>>> import numpy as np
>>> np.set_printoptions(suppress=True, linewidth=100)
>>> rd = lambda a: np.round(a, 1) + 0
>>> mat = np.array([[1.9, -1.8, 0.4, -1.2, 0.4, -0.9],
...     [-0.3, -0.3, 0.5, 0.9, -0.6, 2.3],
...     [0.1, 1.1, -0.1, -0.8, 0.2, -1.1],
...     [1.8, 1.0, -0.5, -1.6, -0.5, -0.5],
...     [1.5, -1.4, -0.5, 1.2, 1.6, -1.8],
...     [-0.4, 1.7, -1.3, 0.3, -1.3, -0.2],
...     [2.0, -0.3, 0.8, -0.2, -0.1, 0.0],
...     [-0.4, 0.5, -1.8, 0.9, 0.8, -1.5]])
>>> rng = np.random.default_rng(87394)
>>> mat[2] = mat[6] + 0.1 * rng.normal(size=6)
>>> print(rd(mat))
[[ 1.9 -1.8  0.4 -1.2  0.4 -0.9]
 [-0.3 -0.3  0.5  0.9 -0.6  2.3]
 [ 2.1 -0.2  0.7 -0.5 -0.1 -0.1]
 [ 1.8  1.  -0.5 -1.6 -0.5 -0.5]
 [ 1.5 -1.4 -0.5  1.2  1.6 -1.8]
 [-0.4  1.7 -1.3  0.3 -1.3 -0.2]
 [ 2.  -0.3  0.8 -0.2 -0.1  0. ]
 [-0.4  0.5 -1.8  0.9  0.8 -1.5]]
>>> M2 = np.c_[mat[:, :1] @ np.array([[0]]), np.array([-2, -2, 0, 2, -3, -5, 4, -1])]
>>> print(M2)
[[ 0. -2.]
 [ 0. -2.]
 [ 0.  0.]
 [ 0.  2.]
 [ 0. -3.]
 [ 0. -5.]
 [ 0.  4.]
 [ 0. -1.]]
>>> print(np.linalg.matrix_rank(M2))
1
>>> print(rd(np.linalg.norm(M2 - mat @ np.linalg.lstsq(mat, M2)[0], axis=0)))
[0.  3.6]
>>> x0 = np.array([-1, 1, -1, 2, 3, 0])
>>> rhs = mat @ x0
>>> print(rd(rhs))
[-5.3 -0.5 -4.2 -5.   4.8  0.1 -3.8  6.9]
>>> print(rd(np.linalg.lstsq(mat, rhs)[0]))
[-1.  1. -1.  2.  3.  0.]
>>> print(rd(np.linalg.pinv(mat) @ mat))
[[1. 0. 0. 0. 0. 0.]
 [0. 1. 0. 0. 0. 0.]
 [0. 0. 1. 0. 0. 0.]
 [0. 0. 0. 1. 0. 0.]
 [0. 0. 0. 0. 1. 0.]
 [0. 0. 0. 0. 0. 1.]]
>>> print(rd(np.linalg.solve(mat.T @ mat, mat.T @ rhs)))
[-1.  1. -1.  2.  3.  0.]
>>> rhs = rhs + 0.3 * rng.normal(size=8)
>>> print(rd(rhs))
[-4.8 -0.6 -4.3 -5.   5.   0.6 -4.   6.6]
>>> beta, *_ = np.linalg.lstsq(mat, rhs)
>>> print([round(float(np.linalg.norm(np.linalg.solve(mat.T @ mat + lam * np.eye(6), mat.T @ rhs))), 2) for lam in (0, 1, 10, 100)])
[3.48, 2.96, 1.87, 0.43]
>>> print(rd(mat.T @ (rhs - mat @ beta)))
[0. 0. 0. 0. 0. 0.]
>>> print(rd(np.linalg.norm(rhs - mat @ beta)))
0.3
>>> print(beta.round())
[-1.  1. -1.  2.  2. -0.]
>>> def softmax(z):
...     e = np.exp(z - z.max(axis=-1, keepdims=True))
...     return e / e.sum(axis=-1, keepdims=True)
... 
>>> print(rd(softmax(mat).sum(axis=1)))
[1. 1. 1. 1. 1. 1. 1. 1.]
>>> print(rd(softmax(mat[2])))
[0.6 0.1 0.2 0.  0.1 0.1]
>>> print(rd(softmax(10 * mat[2])))
[1. 0. 0. 0. 0. 0.]
>>> S = mat @ mat.T / np.sqrt(6)
>>> print(rd(softmax(S)[2] @ mat))
[ 1.8 -0.5  0.3 -0.6  0.1 -0.4]
>>> proj = mat @ np.linalg.solve(mat.T @ mat, mat.T)
>>> print(rd(np.diag(proj)))
[1.  1.  0.4 0.9 0.7 1.  0.5 0.6]
>>> print(rd(proj))
[[ 1.   0.   0.   0.1  0.1  0.  -0.1 -0.1]
 [ 0.   1.   0.   0.   0.   0.   0.   0. ]
 [ 0.   0.   0.4  0.2  0.1  0.   0.4 -0.2]
 [ 0.1  0.   0.2  0.9 -0.2  0.   0.   0.2]
 [ 0.1  0.   0.1 -0.2  0.7 -0.1  0.2  0.3]
 [ 0.   0.   0.   0.  -0.1  1.   0.1  0.1]
 [-0.1  0.   0.4  0.   0.2  0.1  0.5 -0.2]
 [-0.1  0.  -0.2  0.2  0.3  0.1 -0.2  0.6]]
>>> Q, r_ = np.linalg.qr(mat)
>>> print(Q.shape, r_.shape)
(8, 6) (6, 6)
>>> print(np.trace(Q @ Q.T))
6.0
>>> print(rd(r_))
[[-4.2  1.3 -0.8  1.3 -0.5  1.3]
 [ 0.   2.8 -1.1 -0.7 -1.5  0.1]
 [ 0.   0.  -2.3  0.9  1.2 -2.6]
 [ 0.   0.   0.  -2.1 -0.3 -0.6]
 [ 0.   0.   0.   0.  -1.2  1.2]
 [ 0.   0.   0.   0.   0.   1.2]]
>>> print(rd(Q.T @ Q))
[[1. 0. 0. 0. 0. 0.]
 [0. 1. 0. 0. 0. 0.]
 [0. 0. 1. 0. 0. 0.]
 [0. 0. 0. 1. 0. 0.]
 [0. 0. 0. 0. 1. 0.]
 [0. 0. 0. 0. 0. 1.]]
>>> E = np.loadtxt("a.csv", delimiter=",")
>>> print(E)
[[  1.2  -0.1   5.3  -2.2]
 [  0.6  -0.2   1.1   5.9]
 [ -0.2  -0.1   3.7 -31.8]
 [  1.5   0.2  -5.6  23.7]
 [ -1.4   0.2  -2.7 -16.9]
 [  0.1   0.2   2.4  -8.3]
 [  0.3  -0.1   1.9 -16. ]
 [  0.1   0.2   3.6  -3.3]
 [  1.1   0.  -12.7   6.7]
 [ -0.2  -0.2   4.5   0.1]
 [  0.4   0.1   2.6   4.5]
 [  0.4   0.1  -2.    1.2]
 [ -0.5  -0.3  -4.3 -21.4]
 [  0.5  -0.2  -8.4 -12.5]
 [ -1.4   0.    1.4  24.6]
 [  1.   -0.3   5.1 -25.5]
 [  0.7  -0.2   3.8  17.3]]
>>> Xc = E - E.mean(axis=0)
>>> Uu, sig, vt = np.linalg.svd(Xc, full_matrices=False)
>>> print(rd(sig))
[65.6 20.5  3.2  0.7]
>>> print(rd(vt[0] * np.sign(vt[0, np.abs(vt[0]).argmax()])))
[0. 0. 0. 1.]
>>> print(np.abs(Uu[:, 0]).argmax())
2
>>> print(np.linalg.matrix_rank(Xc))
4
>>> x0 = np.array([-2, -2, 1, -2])
>>> h1 = np.maximum(E @ x0, 0)
>>> print(E * (h1 > 1e-9)[:, None])
[[  1.2  -0.1   5.3  -2.2]
 [  0.   -0.    0.    0. ]
 [ -0.2  -0.1   3.7 -31.8]
 [  0.    0.   -0.    0. ]
 [ -1.4   0.2  -2.7 -16.9]
 [  0.1   0.2   2.4  -8.3]
 [  0.3  -0.1   1.9 -16. ]
 [  0.1   0.2   3.6  -3.3]
 [  0.    0.   -0.    0. ]
 [ -0.2  -0.2   4.5   0.1]
 [  0.    0.    0.    0. ]
 [  0.    0.   -0.    0. ]
 [ -0.5  -0.3  -4.3 -21.4]
 [  0.5  -0.2  -8.4 -12.5]
 [ -0.    0.    0.    0. ]
 [  1.   -0.3   5.1 -25.5]
 [  0.   -0.    0.    0. ]]
>>> print(rd(np.maximum(E @ (3 * x0), 0)))
[ 22.5   0.  203.7   0.  100.5  55.2 100.5  28.8   0.   15.3   0.    0.  120.3  48.    0.  164.1
   0. ]
>>> print(np.flatnonzero(h1 > 1e-9))
[ 0  2  4  5  6  7  9 12 13 15]
>>> M2 = np.array([[-2, -2, -2], [2, -2, 3], [-1, 0, -2], [-1, 0, -3]])
>>> print(np.linalg.matrix_rank(np.vstack([E, M2.T])))
4
>>> print(np.linalg.matrix_rank(E @ M2))
3
>>> Xc = E - E.mean(axis=0)
>>> vecs = np.linalg.svd(Xc)[2][:2]
>>> M2 = Xc - Xc @ vecs.T @ vecs
>>> print(rd(np.linalg.norm(M2) / np.linalg.norm(Xc)))
0.0
>>> print(rd(np.cov(Xc @ vecs.T, rowvar=False)))
[[269.2   0. ]
 [  0.   26.2]]
>>> M2 = np.c_[E[:, :2] @ np.array([[-2, -2], [1, 0]]), np.array([0, 3, -2, 3, -3, -2, 3, 1, -3, -2, -3, 1, -3, -1, 2, 2, 1])]
>>> print(rd(M2))
[[-2.5 -2.4  0. ]
 [-1.4 -1.2  3. ]
 [ 0.3  0.4 -2. ]
 [-2.8 -3.   3. ]
 [ 3.   2.8 -3. ]
 [ 0.  -0.2 -2. ]
 [-0.7 -0.6  3. ]
 [ 0.  -0.2  1. ]
 [-2.2 -2.2 -3. ]
 [ 0.2  0.4 -2. ]
 [-0.7 -0.8 -3. ]
 [-0.7 -0.8  1. ]
 [ 0.7  1.  -3. ]
 [-1.2 -1.  -1. ]
 [ 2.8  2.8  2. ]
 [-2.3 -2.   2. ]
 [-1.6 -1.4  1. ]]
>>> print(rd(np.linalg.lstsq(E, M2[:, 0])[0]))
[-2.  1.  0.  0.]
>>> print(np.linalg.matrix_rank(np.c_[E, M2]))
5
>>> print(np.linalg.matrix_rank(M2))
3
>>> print(rd(np.linalg.norm(M2 - E @ np.linalg.lstsq(E, M2)[0], axis=0)))
[0.  0.  7.8]
>>> arr = np.load("w.npy")
>>> print(rd(arr))
[[ 1.   0.   0. ]
 [ 0.   0.3  1. ]
 [ 0.  -1.   0.3]]
>>> print(rd(arr @ arr.T))
[[1. 0. 0.]
 [0. 1. 0.]
 [0. 0. 1.]]
>>> print(rd(np.linalg.norm(mat[2], 1)), rd(np.linalg.norm(mat[2], np.inf)))
3.7 2.1
>>> print(rd(np.linalg.norm(mat, axis=0)))
[4.2 3.1 2.7 2.7 2.4 3.4]
>>> print(rd(np.linalg.norm(mat, 2)))
5.1
>>> print((np.linalg.matrix_power((arr != 0) + (arr.T != 0) + np.eye(3), 3) > 0).astype(int))
[[1 0 0]
 [0 1 1]
 [0 1 1]]
>>> print(np.flatnonzero(np.linalg.matrix_power((arr != 0) + (arr.T != 0) + np.eye(3), 3)[0]))
[0]
>>> print((arr != 0).astype(int))
[[1 0 0]
 [0 1 1]
 [0 1 1]]
>>> print(rd(softmax(10 * arr[1])))
[0. 0. 1.]
>>> print(softmax(arr).sum(axis=1))
[1. 1. 1.]
>>> S = arr @ arr.T / np.sqrt(3)
>>> print(softmax(S).round(6).argmax(axis=1))
[0 1 2]
>>> print(rd(softmax(S)))
[[0.5 0.3 0.3]
 [0.3 0.5 0.3]
 [0.3 0.3 0.5]]
>>> print(rd(softmax(S)[1] @ arr))
[ 0.3 -0.1  0.5]
>>> M2 = mat + rng.integers(-2, 3, (8, 4)) @ rng.integers(-2, 3, (4, 6))
>>> print(rd(M2))
[[ 4.9  0.2  2.4 -3.2 -4.6 -2.9]
 [-0.3  8.7  8.5 -1.1 -6.6  7.3]
 [ 1.1 10.8  9.7  1.5 -7.1  4.9]
 [ 1.8 -5.  -8.5  6.4  1.5 -6.5]
 [ 2.5 -4.4 -1.5 -2.8  3.6 -2.8]
 [-2.4  8.7  3.7  2.3 -4.3  4.8]
 [ 4.  -6.3 -4.2 -2.2  1.9 -4. ]
 [-0.4 10.5  8.2 -3.1 -5.2  4.5]]
>>> print(np.abs(M2 - mat).sum(axis=1))
[16. 30. 35. 30. 12. 24. 21. 36.]
>>> print(rd(M2 - mat))
[[ 3.  2.  2. -2. -5. -2.]
 [ 0.  9.  8. -2. -6.  5.]
 [-1. 11.  9.  2. -7.  5.]
 [ 0. -6. -8.  8.  2. -6.]
 [ 1. -3. -1. -4.  2. -1.]
 [-2.  7.  5.  2. -3.  5.]
 [ 2. -6. -5. -2.  2. -4.]
 [ 0. 10. 10. -4. -6.  6.]]
>>> print(rd(np.linalg.svd(M2 - mat, compute_uv=False)))
[33.2 10.9  7.1  1.   0.   0. ]
>>> print(np.linalg.matrix_rank(M2 - mat, tol=1e-8))
4
>>> F = np.load("out8.npy")
>>> print(F)
[[ 3.  2.  0.  0.  0.  0.  0.]
 [ 2. -3.  2.  0.  0.  0.  0.]
 [ 0.  2.  4.  2.  0.  0.  0.]
 [ 0.  0.  2.  0.  2.  0.  0.]
 [ 0.  0.  0.  2. -5.  2.  0.]
 [ 0.  0.  0.  0.  2.  2.  2.]
 [ 0.  0.  0.  0.  0.  2. -4.]]
>>> print(np.trace(F))
-3.0
>>> proj = E @ np.linalg.solve(E.T @ E, E.T)
>>> print(rd(proj @ E[:, 0]))
[ 1.2  0.6 -0.2  1.5 -1.4  0.1  0.3  0.1  1.1 -0.2  0.4  0.4 -0.5  0.5 -1.4  1.   0.7]
>>> print(np.trace(proj))
4.0
>>> print(np.allclose(proj @ proj, proj))
True
>>> print(rd(np.linalg.eigvalsh(proj)))
[0. 0. 0. 0. 0. 0. 0. 0. 0. 0. 0. 0. 0. 1. 1. 1. 1.]
>>> x0 = np.array([4, -4, 1, 1, -4, 0, -1])
>>> rhs = F @ x0
>>> print(rhs)
[  4.  22.  -2.  -6.  22. -10.   4.]
>>> print(rd(np.linalg.solve(F.T, F[3])))
[0. 0. 0. 1. 0. 0. 0.]
>>> print(rd(np.linalg.solve(F, rhs)))
[ 4. -4.  1.  1. -4.  0. -1.]
>>> print(rd(np.linalg.solve(F, F[:, 1])))
[0. 1. 0. 0. 0. 0. 0.]
>>> X = np.load("test11.npy")
>>> print(X)
[[ -1.5  -0.9   5. ]
 [ -2.4  -2.8  10.6]
 [ -2.5  -2.1   9.4]
 [ -1.7  -1.4   6.8]
 [  1.3   1.2  -3.8]
 [  1.4   2.1  -6.4]
 [  3.8   3.  -13.3]
 [  1.2   0.4  -2.7]
 [ -0.8  -0.8   3.4]
 [ -1.6  -2.1   5.6]
 [ -2.9  -1.9   9.5]
 [  0.9   0.6  -2.7]
 [ -3.4  -3.5  14.5]
 [ -0.2  -0.2   1.3]]
>>> Xc = X - X.mean(axis=0)
>>> Uu, sig, vt = np.linalg.svd(Xc, full_matrices=False)
>>> print(np.searchsorted(np.cumsum(sig ** 2) / (sig ** 2).sum(), 0.9) + 1)
1
>>> print(rd(sig))
[29.4  1.3  0.8]
>>> print(rd(vt[0] * np.sign(vt[0, np.abs(vt[0]).argmax()])))
[-0.3 -0.2  0.9]
>>> print(np.linalg.matrix_rank(Xc))
3
>>> Xc = X - X.mean(axis=0)
>>> vecs = np.linalg.svd(Xc)[2][:1]
>>> M2 = Xc - Xc @ vecs.T @ vecs
>>> print(rd(M2.std(axis=0)))
[0.3 0.3 0.1]
>>> G = np.cov(X, rowvar=False)
>>> print(rd(np.median(X, axis=0)))
[-1.2 -0.8  4.2]
>>> print(rd(np.corrcoef(X[:, 2], X[:, 0])[0, 1]))
-1.0
>>> print(np.argwhere(np.triu(np.abs(np.corrcoef(X.T)) > 0.8, 1)))
[[0 1]
 [0 2]
 [1 2]]
>>> print(G.shape)
(3, 3)
>>> Q, vecs = np.linalg.qr(X[:, :2])[0], np.linalg.qr(X[:, 2:])[0]
>>> sig = np.linalg.svd(Q.T @ vecs, compute_uv=False)
>>> print(rd(sig))
[1.]
>>> print(rd(np.linalg.norm(Q @ Q.T - vecs @ vecs.T, 2)))
1.0
>>> D = np.linalg.norm(X[:, None] - X[None], axis=-1)
>>> print(D.shape)
(14, 14)
>>> print(rd(D[9]))
[ 1.3  5.1  3.9  1.4 10.4 13.1 20.3  9.1  2.7  0.   4.1  9.1  9.2  4.9]
>>> print(np.unravel_index(D.round(6).argmax(), D.shape))
(np.int64(6), np.int64(12))
>>> print(D.mean(axis=1).argmax())
6
>>> A = np.array([[-2.0, 1.0, 0.0, 0.0, 0.0, 0.0, 0.0],
...     [0.0, -2.0, 1.0, 0.0, 0.0, 0.0, 0.0],
...     [0.0, 0.0, -2.0, 1.0, 0.0, 0.0, 0.0],
...     [0.0, 0.0, 0.0, -2.0, 1.0, 0.0, 0.0],
...     [0.0, 0.0, 0.0, 0.0, -2.0, 1.0, 0.0],
...     [0.0, 0.0, 0.0, 0.0, 0.0, -2.0, 1.0],
...     [0.0, 0.0, 0.0, 0.0, 0.0, 0.0, -2.0]])
>>> print(A)
[[-2.  1.  0.  0.  0.  0.  0.]
 [ 0. -2.  1.  0.  0.  0.  0.]
 [ 0.  0. -2.  1.  0.  0.  0.]
 [ 0.  0.  0. -2.  1.  0.  0.]
 [ 0.  0.  0.  0. -2.  1.  0.]
 [ 0.  0.  0.  0.  0. -2.  1.]
 [ 0.  0.  0.  0.  0.  0. -2.]]
>>> # triangular, det is the product of the diagonal
>>> lab = rng.permutation(7)
>>> print(lab)
[5 1 0 4 6 3 2]
>>> M2 = A[lab][:, lab]
>>> print(np.diag(M2))
[-2. -2. -2. -2. -2. -2. -2.]
>>> print(rd(np.sort(np.abs(np.linalg.eigvals(M2)))))
[2. 2. 2. 2. 2. 2. 2.]
>>> print(rd(np.linalg.det(M2)), rd(np.linalg.det(A[lab])))
-128.0 128.0
>>> print(M2)
[[-2.  0.  0.  0.  1.  0.  0.]
 [ 0. -2.  0.  0.  0.  0.  1.]
 [ 0.  1. -2.  0.  0.  0.  0.]
 [ 1.  0.  0. -2.  0.  0.  0.]
 [ 0.  0.  0.  0. -2.  0.  0.]
 [ 0.  0.  0.  1.  0. -2.  0.]
 [ 0.  0.  0.  0.  0.  1. -2.]]
>>> Q, vecs = np.linalg.qr(M2[:, :6])[0], np.linalg.qr(M2[:, 6:])[0]
>>> sig = np.linalg.svd(Q.T @ vecs, compute_uv=False)
>>> print(rd(sig))
[0.6]
>>> data = np.load("mat.npy")
>>> print(data)
[[ 19   3   3 -17  15 -25 -31]
 [ 15   6   8  -7   6 -18 -17]
 [ 14   4   6 -12  10 -20 -22]
 [  7   3   6  -8   6 -13 -13]
 [ 18   3  14 -19   8 -29 -26]
 [ 12  -1  11 -26  13 -29 -30]
 [ 21  -6  13 -35  11 -38 -37]
 [ 18   0   4 -23  16 -28 -34]]
>>> # rows and columns are dependent
>>> Q, r_ = np.linalg.qr(A)
>>> print(Q.T @ Q)
[[1. 0. 0. 0. 0. 0. 0.]
 [0. 1. 0. 0. 0. 0. 0.]
 [0. 0. 1. 0. 0. 0. 0.]
 [0. 0. 0. 1. 0. 0. 0.]
 [0. 0. 0. 0. 1. 0. 0.]
 [0. 0. 0. 0. 0. 1. 0.]
 [0. 0. 0. 0. 0. 0. 1.]]
>>> print(Q.shape, r_.shape)
(7, 7) (7, 7)
>>> print(abs(r_[0, 0]), rd(np.linalg.norm(A[:, 0])))
2.0 2.0
>>> print(np.abs(np.diag(r_)))
[2. 2. 2. 2. 2. 2. 2.]
>>> print(Q)
[[ 1.  0.  0.  0.  0.  0.  0.]
 [-0.  1.  0.  0.  0.  0.  0.]
 [-0. -0.  1.  0.  0.  0.  0.]
 [-0. -0. -0.  1.  0.  0.  0.]
 [-0. -0. -0. -0.  1.  0.  0.]
 [-0. -0. -0. -0. -0.  1.  0.]
 [-0. -0. -0. -0. -0. -0.  1.]]
